$ python3 -q
>>> import numpy as np
>>> from numpy import linalg as LA
>>> np.set_printoptions(suppress=True, linewidth=100)
>>> X = np.load("arr.npy")
>>> X
array([[-1., -2.,  0.,  0.,  0.,  0.,  0.,  0.],
       [-1.,  0.,  0.,  0.,  0.,  0.,  0.,  0.],
       [ 0.,  0.,  0.,  0.,  1.,  0.,  0., -1.],
       [ 0.,  0., -2., -1.,  1., -1., -2.,  2.],
       [ 0.,  0.,  1.,  2.,  2., -2., -1.,  0.],
       [ 0.,  0., -1., -2.,  1., -2.,  2., -1.],
       [ 0.,  0.,  1.,  2.,  1., -2., -2.,  0.],
       [ 0.,  0.,  1.,  1., -2.,  1., -1.,  2.]])
>>> # 2 groups of indices that never mix
>>> (LA.matrix_power((X != 0) + (X.T != 0) + np.eye(8), 8) > 0).astype(int)
array([[1, 1, 0, 0, 0, 0, 0, 0],
       [1, 1, 0, 0, 0, 0, 0, 0],
       [0, 0, 1, 1, 1, 1, 1, 1],
       [0, 0, 1, 1, 1, 1, 1, 1],
       [0, 0, 1, 1, 1, 1, 1, 1],
       [0, 0, 1, 1, 1, 1, 1, 1],
       [0, 0, 1, 1, 1, 1, 1, 1],
       [0, 0, 1, 1, 1, 1, 1, 1]])
>>> np.round(np.sort(LA.eigvals(X).real), 3)
array([-2.801, -2.   , -1.14 , -1.14 ,  0.29 ,  1.   ,  1.895,  1.895])
>>> np.allclose(X, X.T)
False
>>> np.allclose(X @ X.T, X.T @ X)
False
>>> np.round(LA.matrix_power(X, 3), 3)
array([[ -5.,  -6.,   0.,   0.,   0.,   0.,   0.,   0.],
       [ -3.,  -2.,   0.,   0.,   0.,   0.,   0.,   0.],
       [  0.,   0.,   3.,  11.,  10.,  -5., -10.,   1.],
       [  0.,   0., -15., -26., -11.,   2.,   9.,   5.],
       [  0.,   0.,  -7.,  -7.,  -7.,   9.,  -1.,  19.],
       [  0.,   0., -27., -18.,  22.,  -6., -14.,   9.],
       [  0.,   0.,  -3., -11., -12.,   5.,  12.,   9.],
       [  0.,   0.,   9.,  -7., -24.,   9.,  22.,  -7.]])
>>> (X + X.T) / 2
array([[-1. , -1.5,  0. ,  0. ,  0. ,  0. ,  0. ,  0. ],
       [-1.5,  0. ,  0. ,  0. ,  0. ,  0. ,  0. ,  0. ],
       [ 0. ,  0. ,  0. , -1. ,  1. , -0.5,  0.5,  0. ],
       [ 0. ,  0. , -1. , -1. ,  1.5, -1.5,  0. ,  1.5],
       [ 0. ,  0. ,  1. ,  1.5,  2. , -0.5,  0. , -1. ],
       [ 0. ,  0. , -0.5, -1.5, -0.5, -2. ,  0. ,  0. ],
       [ 0. ,  0. ,  0.5,  0. ,  0. ,  0. , -2. , -0.5],
       [ 0. ,  0. ,  0. ,  1.5, -1. ,  0. , -0.5,  2. ]])
>>> (X - X.T) / 2
array([[ 0. , -0.5,  0. ,  0. ,  0. ,  0. ,  0. ,  0. ],
       [ 0.5,  0. ,  0. ,  0. ,  0. ,  0. ,  0. ,  0. ],
       [ 0. ,  0. ,  0. ,  1. ,  0. ,  0.5, -0.5, -1. ],
       [ 0. ,  0. , -1. ,  0. , -0.5,  0.5, -2. ,  0.5],
       [ 0. ,  0. ,  0. ,  0.5,  0. , -1.5, -1. ,  1. ],
       [ 0. ,  0. , -0.5, -0.5,  1.5,  0. ,  2. , -1. ],
       [ 0. ,  0. ,  0.5,  2. ,  1. , -2. ,  0. ,  0.5],
       [ 0. ,  0. ,  1. , -0.5, -1. ,  1. , -0.5,  0. ]])
